In [1]: import numpy as np

In [2]: np.set_printoptions(precision=3, suppress=True, linewidth=200)

In [3]: def rnd(a):
   ...:     return np.round(a, 3) + 0
   ...: 

In [4]: K = np.load("a.npy")

In [5]: K
Out[5]: 
array([[  5.682,   0.401,  -0.82 ],
       [  4.21 ,   0.461,  -0.623],
       [ -7.17 ,  -0.517,   1.109],
       [ -9.865,  -0.731,   1.321],
       [  5.785,   0.417,  -0.74 ],
       [  4.221,   0.368,  -0.617],
       [ -4.236,  -0.252,   0.607],
       [  6.956,   0.553,  -0.933],
       [ -4.069,  -0.237,   0.667],
       [-12.55 ,  -0.898,   1.632],
       [  8.232,   0.601,  -1.336]])

In [6]: C = K[[10, 4]].astype(float)

In [7]: for _ in range(4):
   ...:     labels = np.linalg.norm(K[:, None] - C, axis=-1).argmin(axis=1)
   ...:     C = np.array([K[labels == j].mean(axis=0) for j in range(2)])
   ...: 

In [8]: labels
Out[8]: array([0, 0, 1, 1, 0, 0, 1, 0, 1, 1, 0])

In [9]: rnd(C[1] - C[0])
Out[9]: array([-13.426,  -0.994,   1.912])

In [10]: A2 = np.c_[K[:, :2] @ np.array([[2, 0], [-3, -2]]), np.array([2, -3, 3, 3, 0, -1, -1, -2, 2, -2, 2])]

In [11]: rnd(A2)
Out[11]: 
array([[ 10.161,  -0.802,   2.   ],
       [  7.037,  -0.922,  -3.   ],
       [-12.789,   1.034,   3.   ],
       [-17.537,   1.462,   3.   ],
       [ 10.319,  -0.834,   0.   ],
       [  7.338,  -0.736,  -1.   ],
       [ -7.716,   0.504,  -1.   ],
       [ 12.253,  -1.106,  -2.   ],
       [ -7.427,   0.474,   2.   ],
       [-22.406,   1.796,  -2.   ],
       [ 14.661,  -1.202,   2.   ]])

In [12]: rnd(np.linalg.norm(A2 - K @ np.linalg.lstsq(K, A2)[0], axis=0))
Out[12]: array([0.   , 0.   , 6.063])

In [13]: rnd(np.linalg.norm(np.linalg.qr(K)[0].T @ A2, axis=0) ** 2 / ((A2 ** 2).sum(axis=0) + 1e-12))
Out[13]: array([1.  , 1.  , 0.25])

In [14]: np.linalg.matrix_rank(np.c_[K, A2])
Out[14]: np.int64(4)

In [15]: rnd(np.linalg.lstsq(K, A2[:, 0])[0])
Out[15]: array([ 2., -3.,  0.])

In [16]: x0 = np.array([1, 0, 1])

In [17]: y = K @ x0

In [18]: rnd(np.linalg.solve(K.T @ K, K.T @ y))
Out[18]: array([1., 0., 1.])

In [19]: rnd(np.linalg.lstsq(K, y)[0])
Out[19]: array([1., 0., 1.])

In [20]: rng = np.random.default_rng(588)

In [21]: y = y + 0.05 * rng.normal(size=11)

In [22]: rnd(y)
Out[22]: array([  4.814,   3.457,  -6.044,  -8.576,   5.126,   3.648,  -3.527,   5.997,  -3.348, -10.978,   6.941])

In [23]: c, *_ = np.linalg.lstsq(K, y)

In [24]: [round(float(np.linalg.norm(np.linalg.solve(K.T @ K + lam * np.eye(3), K.T @ y))), 2) for lam in (0, 1, 10, 100)]
Out[24]: [1.64, 0.85, 0.83, 0.72]

In [25]: c.round()
Out[25]: array([ 1., -0.,  1.])

In [26]: rnd(K.T @ (y - K @ c))
Out[26]: array([0., 0., 0.])

In [27]: [round(float(x), 3) for x in np.linalg.svd(K, compute_uv=False)[:3]]
Out[27]: [23.921, 0.285, 0.19]

In [28]: round(np.log10(np.linalg.cond(K)))
Out[28]: 2

In [29]: A = np.load("mat.npy")

In [30]: A
Out[30]: 
array([[0.5, 0.5],
       [0.5, 0.5]])

In [31]: # row-stochastic, so 1 is an eigenvalue

In [32]: A2 = np.array([[-2, -4], [2, -3]])

In [33]: A @ A2
Out[33]: 
array([[ 0. , -3.5],
       [ 0. , -3.5]])

In [34]: np.einsum("ij->j", A)
Out[34]: array([1., 1.])

In [35]: A2.T @ A.T
Out[35]: 
array([[ 0. ,  0. ],
       [-3.5, -3.5]])

In [36]: np.vstack([A, A2.T]).shape
Out[36]: (4, 2)

In [37]: np.linalg.matrix_rank(np.vstack([A, A2.T]))
Out[37]: np.int64(2)

In [38]: np.einsum("ik,kj->ij", A, A2)
Out[38]: 
array([[ 0. , -3.5],
       [ 0. , -3.5]])

In [39]: w, evecs = np.linalg.eigh(A)

In [40]: np.abs(evecs[:, -1]).round(6).argmax()
Out[40]: np.int64(0)

In [41]: (w > 1e-8).sum(), (w < -1e-8).sum()
Out[41]: (np.int64(1), np.int64(0))

In [42]: rnd(np.abs(evecs[:, -1]))
Out[42]: array([0.707, 0.707])

In [43]: rnd(evecs @ np.diag(w) @ evecs.T)
Out[43]: 
array([[0.5, 0.5],
       [0.5, 0.5]])

In [44]: w
Out[44]: array([0., 1.])

In [45]: rnd(np.linalg.eigvalsh(A + 4 * np.eye(2)))
Out[45]: array([4., 5.])

In [46]: w.sum(), np.trace(A)
Out[46]: (np.float64(1.0), np.float64(1.0))

In [47]: E = np.load("w.npy")

In [48]: E
Out[48]: 
array([[3., 3., 0., 0.],
       [3., 2., 3., 0.],
       [0., 3., 0., 3.],
       [0., 0., 3., 4.]])

In [49]: A2 = E[0, 0] * E[1:] - np.outer(E[1:, 0], E[0])

In [50]: A2
Out[50]: 
array([[ 0., -3.,  9.,  0.],
       [ 0.,  9.,  0.,  9.],
       [ 0.,  0.,  9., 12.]])

In [51]: np.flatnonzero(~A2.round(6).any(axis=1))
Out[51]: array([], dtype=int64)

In [52]: E[:, 0] / E[0, 0]
Out[52]: array([1., 1., 0., 0.])

In [53]: feats = np.array([[0, 2, 3], [1, 1, 3], [2, 3, 1]])

In [54]: feats[-1] = feats[0] + 4 * feats[1]

In [55]: feats
Out[55]: 
array([[ 0,  2,  3],
       [ 1,  1,  3],
       [ 4,  6, 15]])

In [56]: # looks like rank 2

In [57]: T = np.stack([feats, 2 * feats, feats[::-1]])

In [58]: T.shape
Out[58]: (3, 3, 3)

In [59]: np.linalg.matrix_rank(T)
Out[59]: array([2, 2, 2])

In [60]: M = np.diag(20 * np.array([-2, -1, 0, 2])) + np.array([[0, 1, 2, 0], [2, 0, 2, 0], [1, 1, 1, 0], [2, 1, 1, 2]])

In [61]: M
Out[61]: 
array([[-40,   1,   2,   0],
       [  2, -20,   2,   0],
       [  1,   1,   1,   0],
       [  2,   1,   1,  42]])

In [62]: r0 = np.array([3, 2, -9, 2])

In [63]: A2 = M + np.outer(r0, np.eye(4)[2])

In [64]: A2
Out[64]: 
array([[-40.,   1.,   5.,   0.],
       [  2., -20.,   4.,   0.],
       [  1.,   1.,  -8.,   0.],
       [  2.,   1.,   3.,  42.]])

In [65]: np.linalg.matrix_rank(A2 - M)
Out[65]: np.int64(1)
